% python3 -q
>>> import numpy as np
>>> np.set_printoptions(precision=2, suppress=True, linewidth=120)
>>> feats = np.load("m.npy")
>>> feats
array([[-0.57,  0.57, 41.04, 20.3 ],
       [-0.43,  0.47, 39.14, 20.49],
       [-0.4 , -0.51, 39.66, 19.34],
       [ 0.42, -0.18, 38.37, 20.21],
       [ 0.94,  1.48, 40.59, 20.  ],
       [ 0.28, -2.49, 39.87, 20.79],
       [ 0.18,  0.06, 38.27, 22.67],
       [-1.06,  1.09, 41.04, 19.33],
       [ 0.52, -0.44, 40.85, 20.47],
       [-0.11,  0.24, 40.79, 18.57],
       [ 1.2 ,  0.98, 39.81, 18.14]])
>>> P = feats @ np.linalg.solve(feats.T @ feats, feats.T)
>>> np.round(np.trace(P), 2)
np.float64(4.0)
>>> P @ feats[:, 2]
array([41.04, 39.14, 39.66, 38.37, 40.59, 39.87, 38.27, 41.04, 40.85, 40.79, 39.81])
>>> np.allclose(P @ P, P)
True
>>> J = np.load("block8.npy")
>>> J
array([[ 5,  5,  5],
       [ 5, 10, 10],
       [ 5, 10, 15]])
>>> # equal to its transpose
>>> P = np.triu(np.array([[3, 1, 2], [2, 3, 1], [3, 3, 1]]), 1) + np.eye(3)
>>> B = P @ J @ np.linalg.inv(P)
>>> np.linalg.matrix_rank(B)
np.int64(3)
>>> round(np.linalg.det(B), 2)
np.float64(125.0)
>>> np.trace(B), np.trace(J)
(np.float64(30.0), np.int64(30))
>>> B = np.array([[-0.6, -1.4, 0.9],
...     [-2.3, -1.9, -0.9],
...     [0.2, 1.9, 0.3],
...     [2.0, 0.6, 0.7],
...     [0.1, -1.3, 0.7]])
>>> cent = np.array([[-0.4, -0.7, 0.7, -0.5],
...     [-1.5, -0.3, 1.8, -0.9],
...     [0.4, -1.0, -0.9, 1.6]])
>>> A = B @ cent
>>> A
array([[ 2.7 , -0.06, -3.75,  3.  ],
       [ 3.41,  3.08, -4.22,  1.42],
       [-2.81, -1.01,  3.29, -1.33],
       [-1.42, -2.28,  1.85, -0.42],
       [ 2.19, -0.38, -2.9 ,  2.24]])
>>> np.argsort(-np.linalg.norm(A, axis=0).round(6), kind="stable")[:3]
array([2, 0, 3])
>>> [round(float(x), 2) for x in np.linalg.svd(A, compute_uv=False)[:3]]
[10.5, 3.37, 0.63]
>>> np.linalg.cond(A) > 100
np.True_
>>> rank = np.linalg.matrix_rank(A)
>>> rank
np.int64(3)
>>> ns = np.linalg.svd(A)[2][rank:].T
>>> [int(np.linalg.matrix_rank(A[:, :j + 1])) for j in range(4)]
[1, 2, 3, 3]
>>> np.round(A @ ns, 2) + 0
array([[0.],
       [0.],
       [0.],
       [0.],
       [0.]])
>>> np.linalg.matrix_rank(A.T @ A), np.linalg.matrix_rank(A @ A.T)
(np.int64(3), np.int64(3))
>>> ns.shape
(4, 1)
>>> ns @ ns.T
array([[0.4 , 0.07, 0.44, 0.2 ],
       [0.07, 0.01, 0.08, 0.04],
       [0.44, 0.08, 0.49, 0.22],
       [0.2 , 0.04, 0.22, 0.1 ]])
>>> np.allclose(A @ ns, 0)
True
>>> T = np.stack([A, -3 * A, A[::-1]])
>>> (T @ A.T).shape
(3, 5, 5)
>>> np.linalg.matrix_rank(T)
array([3, 3, 3])
>>> np.linalg.matrix_rank(T.reshape(3, -1))
np.int64(2)
>>> T.shape
(3, 5, 4)
>>> np.einsum("bij,cij->bc", T, T)
array([[ 121.99, -365.96,   28.03],
       [-365.96, 1097.88,  -84.1 ],
       [  28.03,  -84.1 ,  121.99]])
>>> data = np.load("layer18.npy")
>>> data
array([[-1, -1,  0,  0,  0,  0],
       [-3, -1,  0,  0,  0,  0],
       [-2, -3,  0,  0,  0,  0],
       [ 0,  0, -1, -1,  0,  0],
       [ 0,  0, -3, -1,  0,  0],
       [ 0,  0, -2, -3,  0,  0],
       [ 0,  0,  0,  0, -1, -1],
       [ 0,  0,  0,  0, -3, -1],
       [ 0,  0,  0,  0, -2, -3]])
>>> x = np.array([-4, -3, 7, 1, -3, -5])
>>> rhs = data @ x
>>> np.round(np.linalg.pinv(data) @ data, 2) + 0
array([[1., 0., 0., 0., 0., 0.],
       [0., 1., 0., 0., 0., 0.],
       [0., 0., 1., 0., 0., 0.],
       [0., 0., 0., 1., 0., 0.],
       [0., 0., 0., 0., 1., 0.],
       [0., 0., 0., 0., 0., 1.]])
>>> rhs
array([  7,  15,  17,  -8, -22, -17,   8,  14,  21])
>>> rng = np.random.default_rng(422)
>>> rhs = rhs + 0.02 * rng.normal(size=9)
>>> rhs
array([  7.04,  15.01,  17.01,  -8.03, -22.  , -16.98,   7.98,  13.99,  21.  ])
>>> beta, *_ = np.linalg.lstsq(data, rhs)
>>> [round(float(np.linalg.norm(np.linalg.solve(data.T @ data + lam * np.eye(6), data.T @ rhs))), 2) for lam in (0, 1, 10, 100)]
[10.45, 9.62, 6.67, 1.76]
>>> beta.round()
array([-4., -3.,  7.,  1., -3., -5.])
>>> beta
array([-4.  , -3.01,  7.01,  0.99, -3.  , -5.  ])
